$ ipython --no-banner

In [1]: import numpy as np

In [2]: import numpy.linalg as la

In [3]: np.set_printoptions(suppress=True, linewidth=100)

In [4]: mat, _ = la.qr(np.array([[0.2, -1.4, 0.4, 0.6, -0.6],
   ...:     [-0.3, 0.4, 0.0, 0.9, -1.2],
   ...:     [1.0, 1.3, 0.2, -0.9, 0.9],
   ...:     [0.2, 0.2, -1.1, -1.9, -0.5],
   ...:     [-1.2, -1.4, -0.8, -1.2, -1.9]]))

In [5]: print(mat.round(3) + 0)
[[-0.124  0.898  0.086 -0.198  0.364]
 [ 0.186 -0.393  0.167 -0.543  0.698]
 [-0.619 -0.166 -0.12   0.547  0.525]
 [-0.124  0.    -0.933 -0.338 -0.007]
 [ 0.743  0.11  -0.283  0.502  0.323]]

In [6]: vec = np.array([8, 7, -2, 3, -7])

In [7]: target = mat @ vec

In [8]: c, lr = np.zeros(5), 1 / la.norm(mat, 2) ** 2

In [9]: for i in range(6):
   ...:     c -= lr * mat.T @ (mat @ c - target)
   ...:     if i % 2 == 0: print(i, round(la.norm(mat @ c - target), 3))
   ...: 
0 0.0
2 0.0
4 0.0

In [10]: print(round(float(la.cond(mat)), 3))
1.0

In [11]: proj = np.triu(np.array([[2, -1, -2, -3, -1],
    ...:     [0, -3, -1, 0, -3],
    ...:     [-2, -2, -2, 1, 2],
    ...:     [-1, -1, -2, -1, 2],
    ...:     [3, 2, -1, -2, 2]]), 1) + np.eye(5)

In [12]: M2 = proj @ mat @ la.inv(proj)

In [13]: print(np.round(np.poly(M2), 3))
[ 1.     0.652  0.217 -0.217 -0.652 -1.   ]

In [14]: print(round(float(np.trace(M2)), 3), round(float(np.trace(mat)), 3))
-0.652 -0.652

In [15]: print(np.round(la.det(M2), 3))
1.0

In [16]: M2 = mat / np.sqrt((mat ** 2).mean(axis=1, keepdims=True))

In [17]: print(la.matrix_rank(mat - mat.mean(axis=1, keepdims=True)))
4

In [18]: M2 = mat / la.norm(mat, axis=1, keepdims=True)

In [19]: gram = M2 @ M2.T

In [20]: print((gram - 2 * np.eye(5)).round(6).argmax(axis=1))
[1 0 0 0 0]

In [21]: print(np.round(la.norm(M2, axis=1), 3))
[1. 1. 1. 1. 1.]

In [22]: print(np.round(mat[:, 0] @ mat[:, 1], 3))
-0.0

In [23]: print(np.round(la.norm(mat, axis=0), 3))
[1. 1. 1. 1. 1.]

In [24]: print(np.round(mat.T @ mat, 3) + 0)
[[1. 0. 0. 0. 0.]
 [0. 1. 0. 0. 0.]
 [0. 0. 1. 0. 0.]
 [0. 0. 0. 1. 0.]
 [0. 0. 0. 0. 1.]]

In [25]: J = np.load("out15.npy")

In [26]: print(J.round(3))
[[ 0.044 -0.079  0.737 -0.396  0.081 -0.42  -0.33 ]
 [ 0.175  0.076 -0.298 -0.644  0.651  0.075  0.176]
 [-0.57  -0.072  0.329 -0.105  0.147  0.723 -0.083]
 [ 0.394 -0.004  0.496  0.213  0.118  0.173  0.714]
 [ 0.307  0.075  0.061  0.537  0.588  0.123 -0.498]
 [ 0.57   0.307  0.033 -0.284 -0.43   0.477 -0.296]
 [-0.263  0.94   0.098  0.062  0.059 -0.15   0.091]]

In [27]: rng = np.random.default_rng(86)

In [28]: labels = rng.permutation(7)

In [29]: M2 = J[:, labels] * rng.choice([-1, 1], 7)

In [30]: print(M2.round(3))
[[ 0.33  -0.737  0.081 -0.079  0.42   0.044  0.396]
 [-0.176  0.298  0.651  0.076 -0.075  0.175  0.644]
 [ 0.083 -0.329  0.147 -0.072 -0.723 -0.57   0.105]
 [-0.714 -0.496  0.118 -0.004 -0.173  0.394 -0.213]
 [ 0.498 -0.061  0.588  0.075 -0.123  0.307 -0.537]
 [ 0.296 -0.033 -0.43   0.307 -0.477  0.57   0.284]
 [-0.091 -0.098  0.059  0.94   0.15  -0.263 -0.062]]

In [31]: Uu, _, Vt = la.svd(J.T @ M2)

In [32]: print(np.round(la.lstsq(J, M2)[0], 3) + 0)
[[ 0.  0.  0.  0.  0.  1.  0.]
 [ 0.  0.  0.  1.  0.  0.  0.]
 [ 0. -1.  0.  0.  0.  0.  0.]
 [ 0.  0.  0.  0.  0.  0. -1.]
 [ 0.  0.  1.  0.  0.  0.  0.]
 [ 0.  0.  0.  0. -1.  0.  0.]
 [-1.  0.  0.  0.  0.  0.  0.]]

In [33]: print(np.round(Uu @ Vt, 3) + 0)
[[ 0.  0.  0.  0.  0.  1.  0.]
 [ 0.  0.  0.  1.  0.  0.  0.]
 [ 0. -1.  0.  0.  0.  0.  0.]
 [ 0.  0.  0.  0.  0.  0. -1.]
 [ 0.  0.  1.  0.  0.  0.  0.]
 [ 0.  0.  0.  0. -1.  0.  0.]
 [-1.  0.  0.  0.  0.  0.  0.]]

In [34]: print(np.round(la.pinv(M2), 3))
[[ 0.33  -0.176  0.083 -0.714  0.498  0.296 -0.091]
 [-0.737  0.298 -0.329 -0.496 -0.061 -0.033 -0.098]
 [ 0.081  0.651  0.147  0.118  0.588 -0.43   0.059]
 [-0.079  0.076 -0.072 -0.004  0.075  0.307  0.94 ]
 [ 0.42  -0.075 -0.723 -0.173 -0.123 -0.477  0.15 ]
 [ 0.044  0.175 -0.57   0.394  0.307  0.57  -0.263]
 [ 0.396  0.644  0.105 -0.213 -0.537  0.284 -0.062]]

In [35]: print(np.round(M2[:, 4] @ M2[:, 1], 3))
-0.0

In [36]: print(np.round(la.svd(M2, compute_uv=False), 3))
[1. 1. 1. 1. 1. 1. 1.]

In [37]: M2 = J / la.norm(J, axis=1, keepdims=True)

In [38]: gram = M2 @ M2.T

In [39]: print((np.abs(gram) > 0.9).astype(int))
[[1 0 0 0 0 0 0]
 [0 1 0 0 0 0 0]
 [0 0 1 0 0 0 0]
 [0 0 0 1 0 0 0]
 [0 0 0 0 1 0 0]
 [0 0 0 0 0 1 0]
 [0 0 0 0 0 0 1]]

In [40]: print((gram - 2 * np.eye(7)).round(6).argmax(axis=1))
[1 0 0 0 0 0 0]

In [41]: print(gram[2].round(3) + 0)
[0. 0. 1. 0. 0. 0. 0.]

In [42]: ang = np.radians(120)

In [43]: r_ = np.eye(7)

In [44]: r_[3, 3] = r_[6, 6] = np.cos(ang)

In [45]: r_[3, 6], r_[6, 3] = -np.sin(ang), np.sin(ang)

In [46]: print(r_.round(3))
[[ 1.     0.     0.     0.     0.     0.     0.   ]
 [ 0.     1.     0.     0.     0.     0.     0.   ]
 [ 0.     0.     1.     0.     0.     0.     0.   ]
 [ 0.     0.     0.    -0.5    0.     0.    -0.866]
 [ 0.     0.     0.     0.     1.     0.     0.   ]
 [ 0.     0.     0.     0.     0.     1.     0.   ]
 [ 0.     0.     0.     0.866  0.     0.    -0.5  ]]

In [47]: M2 = J @ r_.T

In [48]: print(np.round(la.det(r_), 3), np.trace(r_))
1.0 4.0
